$ ipython --no-banner

In [1]: import numpy as np

In [2]: np.set_printoptions(precision=2, suppress=True, linewidth=160)

In [3]: m1 = np.array([[-0.8, 1.1, 1.72],
   ...:     [0.2, -0.5, -0.36],
   ...:     [0.1, -0.4, -0.28],
   ...:     [0.1, -1.1, -0.26],
   ...:     [-1.0, 0.9, 2.15],
   ...:     [1.6, -0.3, -3.15],
   ...:     [0.0, 0.2, 0.02],
   ...:     [0.9, 1.2, -1.89],
   ...:     [-1.5, 1.0, 3.1],
   ...:     [0.5, -0.1, -0.93],
   ...:     [0.3, 1.2, -0.62],
   ...:     [0.1, -0.5, -0.18],
   ...:     [0.2, 1.2, -0.44],
   ...:     [0.8, 0.0, -1.43],
   ...:     [1.7, -0.5, -3.28],
   ...:     [-0.3, 0.7, 0.5],
   ...:     [0.3, -1.0, -0.54]])

In [4]: t3 = np.stack([m1, -2 * m1, m1[::-1]])

In [5]: t3.sum(axis=0)
Out[5]: 
array([[ 1.1 , -2.1 , -2.26],
       [-0.5 ,  1.2 ,  0.86],
       [ 1.6 , -0.1 , -3.  ],
       [ 0.7 ,  1.1 , -1.17],
       [ 1.2 ,  0.3 , -2.59],
       [-1.5 , -0.2 ,  2.97],
       [ 0.3 ,  1.  , -0.64],
       [-0.4 , -1.3 ,  0.96],
       [ 0.  ,  0.  ,  0.  ],
       [ 0.4 ,  1.3 , -0.96],
       [-0.3 , -1.  ,  0.64],
       [ 1.5 ,  0.2 , -2.97],
       [-1.2 , -0.3 ,  2.59],
       [-0.7 , -1.1 ,  1.17],
       [-1.6 ,  0.1 ,  3.  ],
       [ 0.5 , -1.2 , -0.86],
       [-1.1 ,  2.1 ,  2.26]])

In [6]: np.linalg.norm(t3, axis=(1, 2))
Out[6]: array([ 8.26, 16.53,  8.26])

In [7]: Xs = m1 - m1.mean(axis=0)

In [8]: vecs = np.linalg.svd(Xs)[2][:2]

In [9]: A2 = Xs - Xs @ vecs.T @ vecs

In [10]: np.diag(vecs.T @ vecs)
Out[10]: array([0.2, 1. , 0.8])

In [11]: np.linalg.norm(A2, axis=1).round(6).argmax()
Out[11]: np.int64(13)

In [12]: def softmax(z):
    ...:     e = np.exp(z - z.max(axis=-1, keepdims=True))
    ...:     return e / e.sum(axis=-1, keepdims=True)
    ...: 

In [13]: np.round(softmax(10 * m1[3]), 2) + 0
Out[13]: array([0.97, 0.  , 0.03])

In [14]: softmax(m1[3] + -1)
Out[14]: array([0.5 , 0.15, 0.35])

In [15]: scores = m1 @ m1.T / np.sqrt(3)

In [16]: softmax(scores)[3] @ m1
Out[16]: array([ 0.52, -0.24, -1.  ])

In [17]: d = np.linalg.norm(m1[:, None] - m1[None], axis=-1)

In [18]: np.linalg.matrix_rank(d ** 2)
Out[18]: np.int64(5)

In [19]: d.shape
Out[19]: (17, 17)

In [20]: d[:5, :5]
Out[20]: 
array([[0.  , 2.81, 2.66, 3.09, 0.51],
       [2.81, 0.  , 0.16, 0.62, 3.11],
       [2.66, 0.16, 0.  , 0.7 , 2.97],
       [3.09, 0.62, 0.7 , 0.  , 3.32],
       [0.51, 3.11, 2.97, 3.32, 0.  ]])

In [21]: d.mean(axis=1).argmax()
Out[21]: np.int64(8)

In [22]: np.flatnonzero(d[12] < d.mean() / 2)
Out[22]: array([ 6, 10, 12])

In [23]: (d + 1e9 * np.eye(17)).round(6).argmin(axis=1)
Out[23]: array([ 4,  2, 11, 16,  0, 14,  2, 13,  4, 13, 12,  2, 10,  9,  5,  6,  3])
